% python3 -q
>>> import numpy as np
>>> np.set_printoptions(precision=3, suppress=True, linewidth=120)
>>> mat = np.load("m.npy")
>>> mat
array([[ 0.,  0.,  0.,  0.,  1.,  0.],
       [ 0.,  0.,  0.,  0.,  2., -2.],
       [ 0.,  0.,  0.,  0.,  9., -1.],
       [ 0.,  0.,  0.,  0., -2.,  4.],
       [ 1.,  2.,  9., -2.,  0.,  0.],
       [ 0., -2., -1.,  4.,  0.,  0.]])
>>> np.all(np.linalg.eigvalsh(mat) > 0)
np.False_
>>> round(float(np.linalg.eigvalsh(mat).min()), 3)
-9.792
>>> ev, evecs = np.linalg.eigh(mat)
>>> x0 = np.array([0, 1, -2, 2, -2, -2])
>>> (np.sign(evecs[:, -1].round(6)) == np.sign(evecs[0, -1].round(6))).astype(int)
array([1, 1, 1, 0, 1, 0])
>>> np.round(np.linalg.eigvalsh(mat[1:, 1:]), 3) + 0
array([-9.745, -3.878,  0.   ,  3.878,  9.745])
>>> rng = np.random.default_rng(207445)
>>> lab = rng.permutation(6)
>>> lab
array([2, 5, 3, 4, 0, 1])
>>> M2 = mat[lab][:, lab]
>>> np.trace(M2)
np.float64(0.0)
>>> np.round(np.sort(np.abs(np.linalg.eigvals(M2))), 3) + 0
array([0.   , 0.   , 3.887, 3.887, 9.792, 9.792])
>>> np.round(np.linalg.det(M2), 3), np.round(np.linalg.det(mat[lab]), 3)
(np.float64(0.0), np.float64(0.0))
>>> U, sv, vt = np.linalg.svd(mat)
>>> evecs = vt[:(sv > 1e-8).sum()]
>>> x0 = mat[2] + -3 * mat[0] + rng.integers(2) * np.eye(6)[5]
>>> x0
array([ 0.,  0.,  0.,  0.,  6., -1.])
>>> np.diag(evecs.T @ evecs)
array([0.014, 0.19 , 0.975, 0.82 , 1.   , 1.   ])
>>> np.round(evecs.T @ evecs, 3) + 0
array([[ 0.014,  0.   ,  0.116,  0.029,  0.   ,  0.   ],
       [ 0.   ,  0.19 ,  0.095, -0.381,  0.   ,  0.   ],
       [ 0.116,  0.095,  0.975,  0.041,  0.   ,  0.   ],
       [ 0.029, -0.381,  0.041,  0.82 ,  0.   ,  0.   ],
       [ 0.   ,  0.   ,  0.   ,  0.   ,  1.   ,  0.   ],
       [ 0.   ,  0.   ,  0.   ,  0.   ,  0.   ,  1.   ]])
>>> np.linalg.matrix_rank(np.vstack([mat, x0]))
np.int64(4)
>>> round(np.linalg.norm(x0 - evecs.T @ evecs @ x0), 3)
np.float64(0.0)
>>> X = np.load("mat.npy")
>>> X
array([[1, 0, 0, 0],
       [4, 1, 0, 0],
       [8, 2, 1, 0],
       [8, 0, 3, 1]])
>>> M2 = X + rng.integers(-2, 3, (4, 2)) @ rng.integers(-2, 3, (2, 4))
>>> M2
array([[ 2, -2,  5,  4],
       [ 4,  1,  6,  4],
       [ 6,  6, -3, -4],
       [ 8,  0,  0, -1]])
>>> np.abs(M2 - X).sum(axis=1)
array([12, 10, 14,  5])
>>> np.linalg.matrix_rank(M2 - X, tol=1e-8)
np.int64(2)
>>> M = np.load("block16.npy")
>>> M
array([[-0.134, -0.612,  2.088, -2.753,  0.434, -1.866],
       [ 0.535, -1.438,  0.597,  2.365,  2.   , -1.922],
       [ 2.945, -1.398, -1.727, -1.319,  0.687,  0.422],
       [ 2.142, -0.041,  2.686,  0.94 , -1.411,  1.149],
       [-1.339, -3.373, -0.094,  0.088, -1.565,  0.601],
       [-0.803, -0.47 ,  1.039, -0.443,  2.626,  2.638]])
>>> r0, r1 = M[3], M[4]
>>> round(float(r0 @ r0), 3)
16.0
>>> pr = (r0 @ r1) / (r0 @ r0) * r0
>>> r1 - pr
array([-1.339, -3.373, -0.094,  0.088, -1.565,  0.601])
>>> np.linalg.matrix_rank(np.outer(r0, r1))
np.int64(1)
>>> lab = rng.permutation(6)
>>> lab
array([5, 1, 4, 3, 2, 0])
>>> M2 = M[lab][:, lab]
>>> np.diag(M2)
array([ 2.638, -1.438, -1.565,  0.94 , -1.727, -0.134])
>>> np.sort(np.abs(np.linalg.eigvals(M2)))
array([4., 4., 4., 4., 4., 4.])
>>> round(float(np.linalg.det(M2)), 3), round(np.linalg.det(M[lab]), 3)
(-4096.0, np.float64(-4096.0))
>>> M2
array([[ 2.638, -0.47 ,  2.626, -0.443,  1.039, -0.803],
       [-1.922, -1.438,  2.   ,  2.365,  0.597,  0.535],
       [ 0.601, -3.373, -1.565,  0.088, -0.094, -1.339],
       [ 1.149, -0.041, -1.411,  0.94 ,  2.686,  2.142],
       [ 0.422, -1.398,  0.687, -1.319, -1.727,  2.945],
       [-1.866, -0.612,  0.434, -2.753,  2.088, -0.134]])
>>> x0 = np.array([-8, -2, 6, 1, -8, -9])
>>> y = M @ x0
>>> y
array([ 25.388,   5.842, -41.734,   0.949,  24.087, -31.6  ])
>>> np.round(np.linalg.solve(M.T, M[3]), 3) + 0
array([0., 0., 0., 1., 0., 0.])
>>> np.round(np.linalg.solve(M, M[:, 3]), 3) + 0
array([0., 0., 0., 1., 0., 0.])
>>> np.linalg.solve(M, y + M[:, 1])
array([-8., -1.,  6.,  1., -8., -9.])
>>> K = np.load("out18.npy")
>>> K
array([[-2.837,  2.291, -1.767,  2.929],
       [ 4.045,  1.608, -1.996,  1.44 ],
       [ 0.204,  3.326,  0.601,  3.679],
       [ 1.307, -0.343,  2.528,  4.097],
       [ 0.558, -4.129,  2.304, -1.529],
       [-3.743, -0.922, -3.172, -0.277],
       [-2.405, -3.483, -2.489, -0.944],
       [-3.172, -1.174,  1.377, -3.415],
       [-3.161,  3.704,  0.072,  1.132],
       [-0.015,  0.63 , -3.454,  3.56 ],
       [ 4.343, -1.216, -1.637,  1.408],
       [ 1.91 , -2.889, -3.604, -0.138],
       [-4.294, -1.011, -0.307, -2.334],
       [-1.792,  2.136,  3.407,  2.37 ],
       [-0.389,  0.396,  3.608,  3.417],
       [ 0.152,  1.232, -3.714,  3.109],
       [ 1.6  ,  2.603,  2.273, -3.241],
       [-3.408, -1.66 ,  2.937,  1.416],
       [ 0.082,  2.537, -1.953,  3.84 ],
       [-0.404, -1.585,  0.24 , -4.719],
       [ 2.07 ,  1.315, -3.132, -3.03 ],
       [-1.881,  1.446,  2.78 ,  3.412],
       [ 1.153,  0.266,  1.252,  4.694],
       [-2.614, -1.805,  2.993, -2.439],
       [-1.267, -4.537,  1.618, -0.441],
       [-0.017, -2.376, -4.238, -1.179],
       [-2.024,  2.981,  1.498,  3.125],
       [ 1.085, -3.487, -1.675, -2.976],
       [ 1.527,  1.892,  4.23 ,  1.094],
       [-1.865,  2.625, -1.35 , -3.579]])
>>> M2 = np.c_[K[:, :1] @ np.array([[2]]), np.array([-2, -1, 1, -2, 1, -1, 0, -3, 1, 2, -3, -3, 1, 3, -3, 2, 2, 3, -2, 1, 2, 1, 3, 1, 3, 0, -2, 0, 2, 3])]
>>> M2
array([[-5.674, -2.   ],
       [ 8.09 , -1.   ],
       [ 0.408,  1.   ],
       [ 2.614, -2.   ],
       [ 1.116,  1.   ],
       [-7.486, -1.   ],
       [-4.81 ,  0.   ],
       [-6.344, -3.   ],
       [-6.322,  1.   ],
       [-0.03 ,  2.   ],
       [ 8.686, -3.   ],
       [ 3.82 , -3.   ],
       [-8.588,  1.   ],
       [-3.584,  3.   ],
       [-0.778, -3.   ],
       [ 0.304,  2.   ],
       [ 3.2  ,  2.   ],
       [-6.816,  3.   ],
       [ 0.164, -2.   ],
       [-0.808,  1.   ],
       [ 4.14 ,  2.   ],
       [-3.762,  1.   ],
       [ 2.306,  3.   ],
       [-5.228,  1.   ],
       [-2.534,  3.   ],
       [-0.034,  0.   ],
       [-4.048, -2.   ],
       [ 2.17 ,  0.   ],
       [ 3.054,  2.   ],
       [-3.73 ,  3.   ]])
>>> np.round(np.linalg.norm(M2 - K @ np.linalg.lstsq(K, M2)[0], axis=0), 3) + 0
array([ 0.   , 10.731])
>>> np.linalg.norm(np.linalg.qr(K)[0].T @ M2, axis=0) ** 2 / ((M2 ** 2).sum(axis=0) + 1e-12)
array([1.   , 0.086])
>>> np.linalg.matrix_rank(np.c_[K, M2])
np.int64(5)
>>> np.linalg.matrix_rank(M2)
np.int64(2)
>>> m1 = np.loadtxt("data.csv", delimiter=",")
>>> m1
array([[-2.023, -0.073, -0.823,  1.341],
       [ 0.4  ,  1.4  , -0.6  , -0.7  ],
       [-1.3  , -0.3  , -1.   ,  1.   ]])
>>> W1 = np.array([[-5, -2, 3, -2], [2, 3, -1, 4], [2, -5, 5, -4], [-5, 5, 5, -4]])
>>> coef = np.array([1, -1, 0, 0])
>>> act = np.maximum(m1 @ W1 + coef, 0)
>>> (act > 0).astype(int)
array([[1, 1, 0, 1],
       [1, 1, 0, 1],
       [0, 1, 0, 1]])
>>> np.linalg.matrix_rank(act)
np.int64(3)
>>> (act > 0).mean(axis=0)
array([0.667, 1.   , 0.   , 1.   ])
>>> act
array([[ 2.618, 13.647,  0.   ,  1.682],
       [ 4.1  ,  1.9  ,  0.   , 10.   ],
       [ 0.   , 10.7  ,  0.   ,  1.4  ]])
>>> C = np.array([[0, 3], [1, 0], [1, 1], [1, 3]])
>>> W1 @ C
array([[ -1, -18],
       [  6,  17],
       [ -4,  -1],
       [  6, -22]])
>>> arr = np.load("a.npy")
>>> arr
array([[ 2.,  1., -2., -1.,  2.,  0.,  0.],
       [ 1.,  0.,  1.,  2.,  0.,  0.,  0.],
       [ 2., -1., -1., -1.,  0.,  0.,  0.],
       [ 1., -2.,  2.,  0.,  1.,  0.,  0.],
       [-1.,  0., -2.,  0.,  0.,  0.,  0.],
       [ 0.,  0.,  0.,  0.,  0.,  8., -1.],
       [ 0.,  0.,  0.,  0.,  0.,  4., -1.]])
>>> lab = rng.permutation(7)
>>> lab
array([5, 0, 2, 3, 1, 4, 6])
>>> M2 = arr[lab][:, lab]
>>> M2
array([[ 8.,  0.,  0.,  0.,  0.,  0., -1.],
       [ 0.,  2., -2., -1.,  1.,  2.,  0.],
       [ 0.,  2., -1., -1., -1.,  0.,  0.],
       [ 0.,  1.,  2.,  0., -2.,  1.,  0.],
       [ 0.,  1.,  1.,  2.,  0.,  0.,  0.],
       [ 0., -1., -2.,  0.,  0.,  0.,  0.],
       [ 4.,  0.,  0.,  0.,  0.,  0., -1.]])
>>> np.allclose(M2, arr)
False
>>> np.trace(M2)
np.float64(8.0)
>>> def softmax(z):
...     e = np.exp(z - z.max(axis=-1, keepdims=True))
...     return e / e.sum(axis=-1, keepdims=True)
... 
>>> softmax(M2).sum(axis=1)
array([1., 1., 1., 1., 1., 1., 1.])
>>> softmax(M2[1] + 5)
array([0.05 , 0.369, 0.007, 0.018, 0.136, 0.369, 0.05 ])
>>> S = M2 @ M2.T / np.sqrt(7)
>>> softmax(S).round(6).argmax(axis=1)
array([0, 1, 2, 3, 4, 5, 0])
>>> T = np.stack([arr, 2 * arr, arr[::-1]])
>>> np.linalg.matrix_rank(T)
array([7, 7, 7])
>>> np.linalg.norm(T, axis=(1, 2))
array([11.136, 22.271, 11.136])
>>> np.einsum("bij,cij->bc", T, T)
array([[124., 248.,  10.],
       [248., 496.,  20.],
       [ 10.,  20., 124.]])
>>> T.sum(axis=0)
array([[ 6.,  3., -6., -3.,  6.,  4., -1.],
       [ 3.,  0.,  3.,  6.,  0.,  8., -1.],
       [ 5., -3., -5., -3.,  0.,  0.,  0.],
       [ 4., -8.,  8.,  0.,  4.,  0.,  0.],
       [-1., -1., -7., -1.,  0.,  0.,  0.],
       [ 1.,  0.,  1.,  2.,  0., 24., -3.],
       [ 2.,  1., -2., -1.,  2., 12., -3.]])
>>> np.linalg.matrix_rank(T.reshape(3, -1))
np.int64(2)
>>> (T @ arr.T).shape
(3, 7, 7)
